>>> import numpy as np
>>> np.set_printoptions(precision=1, suppress=True, linewidth=200)
>>> W0 = np.load("dump.npy")
>>> W0
array([[ 2, -2, -1],
       [-3, -1,  2],
       [ 2, -2, -1]])
>>> gram = W0.T @ W0
>>> gram
array([[ 17,  -5, -10],
       [ -5,   9,   2],
       [-10,   2,   6]])
>>> np.trace(gram), (W0 ** 2).sum()
(np.int64(32), np.int64(32))
>>> np.round(np.linalg.svd(W0, compute_uv=False) ** 2, 1) + 0
array([24.7,  7.3,  0. ])
>>> np.round(np.linalg.eigvalsh(gram)[::-1], 1) + 0
array([24.7,  7.3,  0. ])
>>> rk = np.linalg.matrix_rank(W0)
>>> rk
np.int64(2)
>>> N = np.linalg.svd(W0)[2][rk:].T
>>> np.allclose(W0 @ N, 0)
True
>>> [int(np.linalg.matrix_rank(W0[:, :j + 1])) for j in range(3)]
[1, 2, 2]
>>> np.round(N @ N.T, 1) + 0
array([[0.3, 0.1, 0.4],
       [0.1, 0. , 0.1],
       [0.4, 0.1, 0.7]])
>>> N.shape
(3, 1)
>>> round(float(np.linalg.det(W0.T)), 1)
0.0
>>> np.einsum("ii->", W0)
np.int64(0)
>>> rng = np.random.default_rng(777957)
>>> labels = rng.permutation(3)
>>> labels
array([0, 2, 1])
>>> B = W0[labels][:, labels]
>>> B
array([[ 2, -1, -2],
       [ 2, -1, -2],
       [-3,  2, -1]])
>>> np.trace(B)
np.int64(0)
>>> np.allclose(B, W0)
False
>>> vec = np.array([2, 1, 1])
>>> (W0 @ vec).argmax()
np.int64(0)
>>> (W0 * vec).sum(axis=1)
array([ 1, -5,  1])
>>> W0 @ np.eye(3)[2]
array([-1.,  2., -1.])
>>> np.sign((W0 @ vec).round(6))
array([ 1, -1,  1])
>>> W0 * vec
array([[ 4, -2, -1],
       [-6, -1,  2],
       [ 4, -2, -1]])
>>> np.einsum("ij,j->i", W0, vec)
array([ 1, -5,  1])
>>> W0 @ (2 * vec)
array([  2, -10,   2])
>>> W0 @ np.ones(3)
array([-1., -2., -1.])
>>> A = np.loadtxt("mat.csv", delimiter=",")
>>> A
array([[ -1.4,   1.3,  -1.1,  -0.5,  -0.8,   0.3,   1.3],
       [  0.8,   0. ,  -0.9,  -1.4,  -1. ,   0.4,  -0.4],
       [  0. ,  -0.2,  -0.5,  -1.5,  -1.9,   1.2,  -0.3],
       [  0. ,   0.4,   0.3,   1.3,   0.8,   0.7,   0.4],
       [  1.9,   0.8,  -1. ,  -0.2,   2.1,   0.7,  -0.4],
       [ -0.7,   0.1,  -0.2,   1.1,   0.2,   1.1,  -0.1],
       [  0. ,   0.4,   1.5,   1.1,   1. ,  -0.8,  -1.5],
       [  0.9,  -0.4,  -0.5,  -0.1,  -1.9,   1.4,  -0.1],
       [ -0.6,  -1. ,  -1. ,   0.4,   0.6,  -1.4,  -0.1],
       [ -2.3,   0.3,   1.3,   0.5,   1.2,  -0.8,  -0.1],
       [ -0.2,   0.7,  -0.2,   1.7,  -0.8,  -1.5,   1. ],
       [  0. ,  -0.1,   0.8,  -1.5,   0.7,   0.1,  -0.3],
       [  0.4,  -0.3,   0.5,  -0.3,   0.2,   2.6,   1.4],
       [ -0.9,  -1.3,   0.7,   0.2,   0.8,   1.2,   0.1],
       [  1.7,   0.3,   0.2,   0.1,  -0.7,  -0.1,  -0.5],
       [  0. ,  -0.5,  -0.4,   2.8,  -0.2,  -1.4,  -1.4],
       [ -0.1,  -1.3,  -1.8,  -0.3,   0. ,   1.1,  -1. ],
       [  2. ,  -0.1,   0. ,   1.1,   0.9,  -0.1,  -0.6],
       [ -1.7,   0.8,   1.9,   0.8,   0. ,  -0.3,   1.3],
       [  1.3,   2. ,  -0.6,   1.3,  -0.9,  -0.3,  -0.1],
       [ -1.1,  -1.1,  -0.6,  -0.7,   0.2,  -0.1,  -1.4],
       [ -0.3,   2.5,  -1.4,  -0.2,  -1.4,   2.2,  -0.3],
       [  0.8,  -0.6,   1. ,  -1. ,   0.6,  -0.7,  -1.2],
       [  0.4,  -0.8,  -0.3,  -0.9,  -0.6,   0.1,  -0.9],
       [ -0.3,  -1.5,  -1.7,  -0.6,  -0.1,   0.9,  -0.8],
       [  0.8,   1.4,   1.2,   1. ,  -1.6,  -0.1,   1.4],
       [ -2. ,   4. ,  -5. ,  -3.5,  -2. , -10. ,   2.5]])
>>> O, V = np.linalg.qr(A[:, :6])[0], np.linalg.qr(A[:, 6:])[0]
>>> sv = np.linalg.svd(O.T @ V, compute_uv=False)
>>> sv
array([0.7])
>>> np.degrees(np.arccos(sv.clip(0, 1)))
array([47.8])
